In [1]: import numpy as np

In [2]: np.set_printoptions(precision=2, suppress=True, linewidth=200)

In [3]: E = np.array([[-1.1, -0.2, 1.0],
   ...:     [0.2, 0.1, 0.3],
   ...:     [1.9, -0.1, -0.4],
   ...:     [-1.3, -0.8, -0.4],
   ...:     [0.9, 0.2, -0.1]])

In [4]: rng = np.random.default_rng(5769)

In [5]: E[0] = E[1] + 0.02 * rng.normal(size=3)

In [6]: print(E)
[[ 0.19  0.16  0.3 ]
 [ 0.2   0.1   0.3 ]
 [ 1.9  -0.1  -0.4 ]
 [-1.3  -0.8  -0.4 ]
 [ 0.9   0.2  -0.1 ]]

In [7]: t3 = np.stack([E, -2 * E, E[::-1]])

In [8]: print(np.linalg.norm(t3, axis=(1, 2)))
[2.72 5.45 2.72]

In [9]: print(np.linalg.matrix_rank(t3.reshape(3, -1)))
2

In [10]: print(np.linalg.matrix_rank(t3))
[3 3 3]

In [11]: t3.shape
Out[11]: (3, 5, 3)

In [12]: M2 = np.c_[E[:, :1] @ np.array([[3]]), np.array([2, 0, 1, 2, 1])]

In [13]: print(M2)
[[ 0.57  2.  ]
 [ 0.6   0.  ]
 [ 5.7   1.  ]
 [-3.9   2.  ]
 [ 2.7   1.  ]]

In [14]: np.linalg.norm(np.linalg.qr(E)[0].T @ M2, axis=0) ** 2 / ((M2 ** 2).sum(axis=0) + 1e-12)
Out[14]: array([1.  , 0.45])

In [15]: np.linalg.matrix_rank(M2)
Out[15]: np.int64(2)

In [16]: np.linalg.matrix_rank(np.c_[E, M2])
Out[16]: np.int64(4)

In [17]: M = np.load("data.npy")

In [18]: M
Out[18]: 
array([[ 1, -1,  1, -1,  1, -1,  1, -1],
       [ 1, -1, -1,  1, -1,  1,  1, -1],
       [ 1, -1,  1, -1, -1,  1, -1,  1]])

In [19]: t3 = np.stack([M, -1 * M, M[::-1]])

In [20]: (t3 @ M.T).shape
Out[20]: (3, 3, 3)

In [21]: np.linalg.matrix_rank(t3)
Out[21]: array([3, 3, 3])
